In [1]: import numpy as np

In [2]: import numpy.linalg as la

In [3]: np.set_printoptions(precision=3, suppress=True, linewidth=100)

In [4]: def rd(a):
   ...:     return np.round(a, 3) + 0
   ...: 

In [5]: B = np.array([[1, -1, 1, 0, 1], [1, 2, 2, 0, 0], [1, 2, -2, 0, -1]])

In [6]: mat = np.block([[np.zeros((3, 3)), B], [B.T, np.zeros((5, 5))]])

In [7]: print(mat)
[[ 0.  0.  0.  1. -1.  1.  0.  1.]
 [ 0.  0.  0.  1.  2.  2.  0.  0.]
 [ 0.  0.  0.  1.  2. -2.  0. -1.]
 [ 1.  1.  1.  0.  0.  0.  0.  0.]
 [-1.  2.  2.  0.  0.  0.  0.  0.]
 [ 1.  2. -2.  0.  0.  0.  0.  0.]
 [ 0.  0.  0.  0.  0.  0.  0.  0.]
 [ 1.  0. -1.  0.  0.  0.  0.  0.]]

In [8]: print(np.unique(mat.round(6), axis=0).shape)
(8, 8)

In [9]: print(rd(np.trace(la.pinv(mat) @ mat)))
6.0

In [10]: print(la.lstsq(mat[:-1].T, mat[-1])[2])
6

In [11]: print(la.cond(mat) > 100)
True

In [12]: print([round(float(x), 3) for x in la.svd(mat, compute_uv=False)[:3]])
[3.474, 3.474, 3.03]

In [13]: ev, evecs = la.eigh(mat)

In [14]: x = np.array([2, 2, -2, 3, -1, -1, 2, 0])

In [15]: print((np.sign(evecs[:, -1].round(6)) == np.sign(evecs[0, -1].round(6))).astype(int))
[1 0 0 0 0 1 0 1]

In [16]: data = np.load("sample8.npy")

In [17]: print(data)
[[-0.8 -1.   0.2  0.8  1.   0.2]
 [ 0.7 -0.3  0.3  0.4 -0.5  0. ]
 [ 1.3 -1.5  1.5 -0.4 -1.4 -0.9]
 [-0.3  0.4  0.6 -1.3 -1.5  0.1]
 [-0.5 -1.8 -1.7  2.4  0.1 -0.8]
 [ 1.  -0.6  0.2 -1.  -0.8 -2.7]
 [ 1.7 -0.1 -0.2  0.1 -0.2 -0.5]]

In [18]: O, R = la.qr(data)

In [19]: print(rd(abs(R[0, 0])), rd(la.norm(data[:, 0])))
2.655 2.655

In [20]: print(rd(np.abs(np.diag(R))))
[2.655 2.618 2.147 1.379 1.502 0.726]

In [21]: print(np.trace(O @ O.T))
6.0

In [22]: W1 = np.array([[8, 0], [0, 3], [5, 0], [2, 4], [6, 2], [7, 9]])

In [23]: beta = np.array([0, 2])

In [24]: act = np.maximum(data @ W1 + beta, 0)

In [25]: print(rd(act))
[[3.6 6. ]
 [4.9 1.7]
 [2.4 0. ]
 [0.  0. ]
 [0.  0. ]
 [0.  0. ]
 [8.1 0. ]]

In [26]: print(rd((act > 0).mean(axis=0)))
[0.571 0.286]

In [27]: print((act > 0).astype(int))
[[1 1]
 [1 1]
 [1 0]
 [0 0]
 [0 0]
 [0 0]
 [1 0]]

In [28]: C = np.array([[0, 4], [5, 4]])

In [29]: print((act @ C).round(6).argmax(axis=1))
[1 1 1 0 0 0 1]

In [30]: print(rd(act @ C))
[[30.  38.4]
 [ 8.5 26.4]
 [ 0.   9.6]
 [ 0.   0. ]
 [ 0.   0. ]
 [ 0.   0. ]
 [ 0.  32.4]]

In [31]: W0 = np.load("block0.npy")

In [32]: print(W0)
[[-2 -1  0  1  2  3  4  5]
 [ 6  7  8  9 10 11 12 13]
 [14 15 16 17 18 19 20 21]]

In [33]: U, sigma, vt = la.svd(W0)

In [34]: evecs = vt[:(sigma > 1e-8).sum()]

In [35]: rng = np.random.default_rng(608)

In [36]: x = W0[1] + 2 * W0[2] + rng.integers(2) * np.eye(8)[0]

In [37]: print(x)
[34. 37. 40. 43. 46. 49. 52. 55.]

In [38]: print(rd(la.norm(x - evecs.T @ evecs @ x)))
0.0

In [39]: W0 @ W0
Traceback (most recent call last):
  Cell In[39], line 1
    W0 @ W0
ValueError: matmul: Input operand 1 has a mismatch in its core dimension 0, with gufunc signature (n?,k),(k,m?)->(n?,m?) (size 3 is different from 8)


In [40]: C2 = W0.T @ W0

In [41]: print(np.allclose(C2, C2.T))
True

In [42]: print(rd(la.svd(W0, compute_uv=False) ** 2))
[3276.623   39.377    0.   ]

In [43]: print(C2)
[[236 254 272 290 308 326 344 362]
 [254 275 296 317 338 359 380 401]
 [272 296 320 344 368 392 416 440]
 [290 317 344 371 398 425 452 479]
 [308 338 368 398 428 458 488 518]
 [326 359 392 425 458 491 524 557]
 [344 380 416 452 488 524 560 596]
 [362 401 440 479 518 557 596 635]]

In [44]: B = np.c_[data[:, :2] @ np.array([[4, 4], [5, -8]]), np.array([0, 3, -1, -1, 3, 0, 1])]

In [45]: print(rd(B))
[[ -8.2   4.8   0. ]
 [  1.3   5.2   3. ]
 [ -2.3  17.2  -1. ]
 [  0.8  -4.4  -1. ]
 [-11.   12.4   3. ]
 [  1.    8.8   0. ]
 [  6.3   7.6   1. ]]

In [46]: print(la.matrix_rank(np.c_[data, B]))
7

In [47]: print(rd(la.norm(B - data @ la.lstsq(data, B)[0], axis=0)))
[0.    0.    1.534]

In [48]: print(rd(la.norm(la.qr(data)[0].T @ B, axis=0) ** 2 / ((B ** 2).sum(axis=0) + 1e-12)))
[1.    1.    0.888]

In [49]: print(la.matrix_rank(B))
3

In [50]: print(rd(la.lstsq(data, B[:, 0])[0]))
[4. 5. 0. 0. 0. 0.]

In [51]: B = np.array([[-1, 0, -1], [-1, 2, 2], [2, 3, -1]])

In [52]: A = B - B.T

In [53]: print(A)
[[ 0  1 -3]
 [-1  0 -1]
 [ 3  1  0]]

In [54]: # rows and columns are dependent

In [55]: B = A / la.norm(A, axis=1, keepdims=True)

In [56]: C2 = B @ B.T

In [57]: print(np.argwhere(np.triu(np.abs(C2) > 0.95, 1)))
[]

In [58]: print(rd(la.norm(B, axis=1)))
[1. 1. 1.]

In [59]: B = mat + rng.integers(-2, 3, (8, 6)) @ rng.integers(-2, 3, (6, 8))

In [60]: print(B)
[[ 3.  1. -7.  3.  2. -4.  5. -2.]
 [-3. -3. -4.  0.  0. 14.  5.  2.]
 [-3. -7. -2. -4.  4. 14.  1.  5.]
 [-1.  7.  3. -1.  4.  4.  4.  4.]
 [ 1.  3.  1. -4. 12.  2.  0.  7.]
 [ 2. -4. -1. -2.  2.  1. -4.  2.]
 [-2.  1.  1. -5.  6. 10.  0.  7.]
 [-2.  1.  2.  3. -5. -2.  8. -6.]]

In [61]: print(la.matrix_rank(B - mat, tol=1e-8))
6

In [62]: print(rd(la.svd(B - mat, compute_uv=False)))
[29.171 17.688 13.602 10.796  5.32   1.146  0.     0.   ]
